>>> import numpy as np
>>> np.set_printoptions(precision=2, suppress=True, linewidth=160, sign=" ")
>>> def rnd(a):
...     return np.round(a, 2) + 0
... 
>>> M = np.loadtxt("layer3.csv", delimiter=",")
>>> M
array([[ -2.,  -2.,   2.,  -2.],
       [ -2.,  -2.,   2.,  -2.],
       [ -3.,  -2.,   0.,  -5.],
       [  0.,  -1.,   2.,  -3.],
       [ -3.,  -3.,   3.,  -3.],
       [ -2.,   0.,   0.,  -2.],
       [ -3.,   0.,   0.,   1.],
       [ -3.,  -1.,   0.,   4.],
       [ -1.,  -4.,  -2.,   5.],
       [  2.,  -4.,  -4.,   5.],
       [  1.,  -6.,  -7.,   3.],
       [ -2.,  -9.,  -8.,   5.],
       [ -4.,  -7.,  -8.,   4.],
       [ -1., -10.,  -6.,   1.],
       [ -3.,  -8.,  -3.,   0.],
       [ -2.,  -6.,   0.,   2.],
       [ -1.,  -6.,   2.,   3.],
       [ -2.,  -8.,   0.,   6.],
       [ -5., -11.,   0.,   4.]])
>>> dist = np.linalg.norm(M[:, None] - M[None], axis=-1)
>>> dist.shape
(19, 19)
>>> dist.mean(axis=1).argmax()
np.int64(11)
>>> np.unravel_index(dist.round(6).argmax(), dist.shape)
(np.int64(3), np.int64(11))
>>> (dist + 1e9 * np.eye(19)).round(6).argmin(axis=1)
array([  1,   0,   0,   0,   0,   0,   5,   6,   9,   8,   9,  12,  11,  14,  13,  16,  15,  16,  17])
>>> rnd(dist[:5, :5])
array([[ 0.  ,  0.  ,  3.74,  2.45,  2.  ],
       [ 0.  ,  0.  ,  3.74,  2.45,  2.  ],
       [ 3.74,  3.74,  0.  ,  4.24,  3.74],
       [ 2.45,  2.45,  4.24,  0.  ,  3.74],
       [ 2.  ,  2.  ,  3.74,  3.74,  0.  ]])
>>> np.linalg.matrix_rank(dist ** 2)
np.int64(6)
>>> np.flatnonzero(dist[10] < dist.mean() / 2)
array([ 10])
>>> x = np.array([-3, -1, -2, 1])
>>> a = np.maximum(M @ x, 0)
>>> np.maximum(M @ x, 0) - np.maximum(-M @ x, 0)
array([ 2.,  2.,  6., -6.,  3.,  4., 10., 14., 16., 11., 20., 36., 39., 26., 23., 14.,  8., 20., 30.])
>>> np.maximum(M @ (3 * x), 0)
array([   6.,    6.,   18.,    0.,    9.,   12.,   30.,   42.,   48.,   33.,   60.,  108.,  117.,   78.,   69.,   42.,   24.,   60.,   90.])
>>> M * (a > 1e-9)[:, None]
array([[ -2.,  -2.,   2.,  -2.],
       [ -2.,  -2.,   2.,  -2.],
       [ -3.,  -2.,   0.,  -5.],
       [  0.,  -0.,   0.,  -0.],
       [ -3.,  -3.,   3.,  -3.],
       [ -2.,   0.,   0.,  -2.],
       [ -3.,   0.,   0.,   1.],
       [ -3.,  -1.,   0.,   4.],
       [ -1.,  -4.,  -2.,   5.],
       [  2.,  -4.,  -4.,   5.],
       [  1.,  -6.,  -7.,   3.],
       [ -2.,  -9.,  -8.,   5.],
       [ -4.,  -7.,  -8.,   4.],
       [ -1., -10.,  -6.,   1.],
       [ -3.,  -8.,  -3.,   0.],
       [ -2.,  -6.,   0.,   2.],
       [ -1.,  -6.,   2.,   3.],
       [ -2.,  -8.,   0.,   6.],
       [ -5., -11.,   0.,   4.]])
>>> lab = M[:, 3] > np.median(M[:, 3])
>>> f = M[lab].mean(axis=0) - M[~lab].mean(axis=0)
>>> ((M - M.mean(axis=0)) @ f > 0).astype(int)
array([ 0,  0,  0,  0,  0,  0,  0,  0,  1,  1,  1,  1,  1,  1,  1,  1,  1,  1,  1])
>>> rnd((((M - M.mean(axis=0)) @ f > 0) == lab).mean())
np.float64(0.79)
>>> Xc = M - M.mean(axis=0)
>>> V = np.linalg.svd(Xc)[2][:1]
>>> Y = Xc - Xc @ V.T @ V
>>> rnd(np.cov(Xc @ V.T, rowvar=False))
np.float64(24.69)
>>> Y = np.array([[-9, 3, -3, 0], [7, -6, 4, -4], [6, -7, 1, 0], [-6, 8, 2, -8]])
>>> Y[-1] = Y[0]
>>> feats = Y + 0.1 * np.eye(4)
>>> feats
array([[-8.9,  3. , -3. ,  0. ],
       [ 7. , -5.9,  4. , -4. ],
       [ 6. , -7. ,  1.1,  0. ],
       [-9. ,  3. , -3. ,  0.1]])
>>> rnd(np.linalg.eigvals(feats))
array([ 0.1 +0.j  , -3.58+3.68j, -3.58-3.68j, -6.53+0.j  ])
>>> rnd(np.linalg.det(2 * feats)), rnd(np.linalg.det(feats))
(np.float64(-276.06), np.float64(-17.25))
>>> rnd(np.einsum("ij,ji->", feats, feats))
np.float64(41.24)
>>> rnd(np.poly(feats))
array([  1.  ,  13.6 ,  71.86, 165.22, -17.25])
>>> f = np.array([-7, 2, 4, 3])
>>> Y = feats + np.outer(f, np.eye(4)[1])
>>> np.linalg.matrix_rank(Y - feats)
np.int64(1)
>>> np.linalg.matrix_rank(np.linalg.inv(Y) - np.linalg.inv(feats), tol=1e-8)
np.int64(1)
>>> U, s, Vh = np.linalg.svd(feats)
>>> rnd(s)
array([ 19.09,   4.68,   3.47,   0.06])
>>> Y = U[:, :3] @ np.diag(s[:3]) @ Vh[:3]
>>> rnd(np.linalg.norm(feats - Y) / np.linalg.norm(feats))
np.float64(0.0)
>>> np.argsort(-np.linalg.norm(feats, axis=0).round(6), kind="stable")[:3]
array([ 0,  1,  2])
>>> [round(float(x), 2) for x in np.linalg.svd(feats, compute_uv=False)[:3]]
[19.09, 4.68, 3.47]
>>> rnd(np.linalg.norm(feats, 2) / np.linalg.norm(feats))
np.float64(0.96)
>>> np.linalg.matrix_rank(feats, rtol=0.1)
np.int64(3)
>>> F = np.loadtxt("case16.csv", delimiter=",")
>>> F
array([[ 3., -3., -1.,  0., -2.],
       [ 2.,  1.,  0.,  3., -5.],
       [ 1.,  1.,  1., -1.,  5.],
       [ 0.,  0.,  0.,  1.,  3.],
       [ 0.,  0.,  0.,  0.,  0.]])
>>> np.abs(np.diag(np.linalg.qr(F)[1])) > 1e-9
array([ True,  True,  True,  True, False])
>>> rnd(np.trace(np.linalg.pinv(F) @ F))
np.float64(4.0)
>>> np.unique(F.round(6), axis=0).shape
(5, 5)
>>> E = np.load("a.npy")
>>> E
array([[-2, -2, -2,  0],
       [ 0,  0,  0,  0],
       [-6, -6, -6,  0],
       [10, 10, 10,  0]])
>>> # columns 0 and 1 are equal
>>> E @ E
array([[ 16,  16,  16,   0],
       [  0,   0,   0,   0],
       [ 48,  48,  48,   0],
       [-80, -80, -80,   0]])
>>> np.trace(E)
np.int64(-8)
>>> np.allclose(E, E.T)
False
>>> np.linalg.matrix_power(E, 3)
array([[-128, -128, -128,    0],
       [   0,    0,    0,    0],
       [-384, -384, -384,    0],
       [ 640,  640,  640,    0]])
>>> rnd(np.sort(np.abs(np.linalg.eigvals(E))))
array([ 0.,  0.,  0.,  8.])
>>> np.allclose(E @ E.T, E.T @ E)
False
>>> np.kron(np.eye(2, dtype=int), E)
array([[-2, -2, -2,  0,  0,  0,  0,  0],
       [ 0,  0,  0,  0,  0,  0,  0,  0],
       [-6, -6, -6,  0,  0,  0,  0,  0],
       [10, 10, 10,  0,  0,  0,  0,  0],
       [ 0,  0,  0,  0, -2, -2, -2,  0],
       [ 0,  0,  0,  0,  0,  0,  0,  0],
       [ 0,  0,  0,  0, -6, -6, -6,  0],
       [ 0,  0,  0,  0, 10, 10, 10,  0]])
>>> rnd(np.linalg.det(E[::-1]))
np.float64(0.0)
>>> rnd(np.linalg.eigvals(E))
array([ 0.,  0., -8.,  0.])
>>> mat = np.load("arr.npy")
>>> mat
array([[ 0,  0,  0, -5],
       [ 0,  0,  5,  0],
       [ 0,  7,  0,  0],
       [-1,  0,  0,  0]])
>>> # 2 blocks once reordered
>>> x = np.array([5, -2, -3, -4])
>>> y = mat @ x
>>> y
array([ 20, -15, -14,  -5])
>>> rnd(np.linalg.solve(mat, mat[:, 3]))
array([ 0.,  0.,  0.,  1.])
>>> rnd(np.linalg.solve(mat, 5 * y))
array([ 25., -10., -15., -20.])
>>> rnd(np.linalg.solve(mat, y))
array([ 5., -2., -3., -4.])
>>> rnd(np.linalg.solve(mat, y + mat[:, 1]))
array([ 5., -1., -3., -4.])
>>> rank = np.linalg.matrix_rank(F)
>>> rank
np.int64(4)
>>> null = np.linalg.svd(F)[2][rank:].T
>>> rnd(null[:, 0] / null[np.abs(null[:, 0]).round(6).argmax(), 0])
array([-0.14, -0.44,  1.  ,  0.16, -0.05])
>>> [int(np.linalg.matrix_rank(F[:i])) for i in range(1, len(F) + 1)]
[1, 2, 3, 4, 4]
>>> blk = np.stack([mat, 2 * mat, mat[::-1]])
>>> (blk @ mat.T).shape
(3, 4, 4)
>>> blk.shape
(3, 4, 4)
>>> np.allclose(feats @ feats.T, feats.T @ feats)
False
>>> rnd(np.linalg.matrix_power(feats, 4))
array([[ 3401.  ,  -186.23,  1559.75,  -394.32],
       [  334.93,  -727.8 ,    95.08,  -177.78],
       [-3533.  ,    91.15, -1849.1 ,   756.88],
       [ 3401.  ,  -186.23,  1559.75,  -394.32]])
>>> (feats + feats.T) / 2
array([[-8.9,  5. ,  1.5, -4.5],
       [ 5. , -5.9, -1.5, -0.5],
       [ 1.5, -1.5,  1.1, -1.5],
       [-4.5, -0.5, -1.5,  0.1]])
>>> (feats - feats.T) / 2
array([[ 0. , -2. , -4.5,  4.5],
       [ 2. ,  0. ,  5.5, -3.5],
       [ 4.5, -5.5,  0. ,  1.5],
       [-4.5,  3.5, -1.5,  0. ]])
>>> rnd(np.linalg.det(feats))
np.float64(-17.25)
>>> rnd(np.abs(np.linalg.eigvals(feats)).max())
np.float64(6.53)
>>> mat @ mat.T
array([[ 25,   0,   0,   0],
       [  0,  25,   0,   0],
       [  0,   0,  49,   0],
       [  0,   0,   0,   1]])
>>> rnd(np.linalg.norm(mat, axis=0))
array([ 1.,  7.,  5.,  5.])
>>> mat.T @ mat
array([[  1,   0,   0,   0],
       [  0,  49,   0,   0],
       [  0,   0,  25,   0],
       [  0,   0,   0,  25]])
>>> rnd(np.linalg.svd(mat, compute_uv=False))
array([ 7.,  5.,  5.,  1.])
>>> W0 = np.load("block17.npy")
>>> W0
array([[ -5.16,  34.78, -11.58, -27.83],
       [  4.65,  33.75,  -2.97,  -1.  ],
       [-27.67,  38.67, -34.84,  -2.11],
       [  4.88,  33.91,  -3.77,   1.52],
       [  4.12,  30.76,  -4.28,   0.48],
       [-29.04,  38.42, -34.4 ,  -3.23],
       [-27.67,  37.09, -33.2 ,  -1.26],
       [ -4.02,  35.03, -12.85, -26.28],
       [  1.95,  29.99,  -5.11,  -1.35],
       [ -4.88,  37.36, -11.15, -24.84],
       [  5.28,  32.95,  -4.43,   1.06],
       [-27.6 ,  37.17, -33.32,  -2.55],
       [ -3.37,  35.96, -12.04, -24.77],
       [  2.87,  33.39,  -3.89,  -1.27],
       [  2.98,  31.3 ,  -3.9 ,   1.29],
       [  4.74,  33.62,  -5.12,  -0.66],
       [ -5.17,  34.53, -11.43, -25.26],
       [ -3.82,  36.83, -10.85, -25.92],
       [-27.82,  38.94, -35.32,  -2.31],
       [-27.99,  37.35, -34.39,  -0.52],
       [-28.51,  39.48, -35.28,  -2.97],
       [-28.9 ,  37.38, -34.06,  -1.62],
       [-28.06,  37.91, -36.74,  -2.67],
       [  3.37,  35.24,  -4.  ,  -1.11],
       [ -4.65,  37.08, -12.79, -26.04],
       [-28.4 ,  36.45, -34.59,  -0.17]])
>>> gram = np.cov(W0, rowvar=False)
>>> gram.shape
(4, 4)
>>> rnd(np.median(W0, axis=0))
array([ -4.77,  36.2 , -11.81,  -1.86])
>>> rnd(np.linalg.eigvalsh(gram)[::-1])
array([ 411.42,  121.06,    1.65,    0.56])
